% python3 -q
>>> import numpy as np
>>> from numpy import linalg as LA
>>> np.set_printoptions(precision=3, suppress=True, linewidth=100, legacy="1.25")
>>> rng = np.random.default_rng(867)
>>> labels = rng.integers(0, 3, 8)
>>> mat = (labels[:, None] == labels) * -3 + np.eye(8)
>>> mat
array([[-2., -3.,  0., -3.,  0.,  0.,  0., -3.],
       [-3., -2.,  0., -3.,  0.,  0.,  0., -3.],
       [ 0.,  0., -2.,  0.,  0., -3., -3.,  0.],
       [-3., -3.,  0., -2.,  0.,  0.,  0., -3.],
       [ 0.,  0.,  0.,  0., -2.,  0.,  0.,  0.],
       [ 0.,  0., -3.,  0.,  0., -2., -3.,  0.],
       [ 0.,  0., -3.,  0.,  0., -3., -2.,  0.],
       [-3., -3.,  0., -3.,  0.,  0.,  0., -2.]])
>>> ev, evecs = LA.eigh(mat)
>>> x0 = np.array([3, 0, 3, 1, 2, 3, 0, 4])
>>> print(np.round(evecs * np.maximum(ev, 0) @ evecs.T, 3) + 0)
[[ 0.75  -0.25   0.    -0.25   0.     0.     0.    -0.25 ]
 [-0.25   0.75   0.    -0.25   0.     0.     0.    -0.25 ]
 [ 0.     0.     0.667  0.     0.    -0.333 -0.333  0.   ]
 [-0.25  -0.25   0.     0.75   0.     0.     0.    -0.25 ]
 [ 0.     0.     0.     0.     0.     0.     0.     0.   ]
 [ 0.     0.    -0.333  0.     0.     0.667 -0.333  0.   ]
 [ 0.     0.    -0.333  0.     0.    -0.333  0.667  0.   ]
 [-0.25  -0.25   0.    -0.25   0.     0.     0.     0.75 ]]
>>> print(np.round(evecs * np.abs(ev) @ evecs.T, 3) + 0)
[[3.5   2.5   0.    2.5   0.    0.    0.    2.5  ]
 [2.5   3.5   0.    2.5   0.    0.    0.    2.5  ]
 [0.    0.    3.333 0.    0.    2.333 2.333 0.   ]
 [2.5   2.5   0.    3.5   0.    0.    0.    2.5  ]
 [0.    0.    0.    0.    2.    0.    0.    0.   ]
 [0.    0.    2.333 0.    0.    3.333 2.333 0.   ]
 [0.    0.    2.333 0.    0.    2.333 3.333 0.   ]
 [2.5   2.5   0.    2.5   0.    0.    0.    3.5  ]]
>>> np.abs(mat).sum(axis=1).max(), np.round(np.abs(ev).max(), 3)
(11.0, 11.0)
>>> labels = rng.permutation(8)
>>> labels
array([0, 3, 2, 6, 4, 7, 5, 1])
>>> B = mat[labels][:, labels]
>>> np.allclose(B, mat)
False
>>> B
array([[-2., -3.,  0.,  0.,  0., -3.,  0., -3.],
       [-3., -2.,  0.,  0.,  0., -3.,  0., -3.],
       [ 0.,  0., -2., -3.,  0.,  0., -3.,  0.],
       [ 0.,  0., -3., -2.,  0.,  0., -3.,  0.],
       [ 0.,  0.,  0.,  0., -2.,  0.,  0.,  0.],
       [-3., -3.,  0.,  0.,  0., -2.,  0., -3.],
       [ 0.,  0., -3., -3.,  0.,  0., -2.,  0.],
       [-3., -3.,  0.,  0.,  0., -3.,  0., -2.]])
>>> np.trace(B)
-16.0
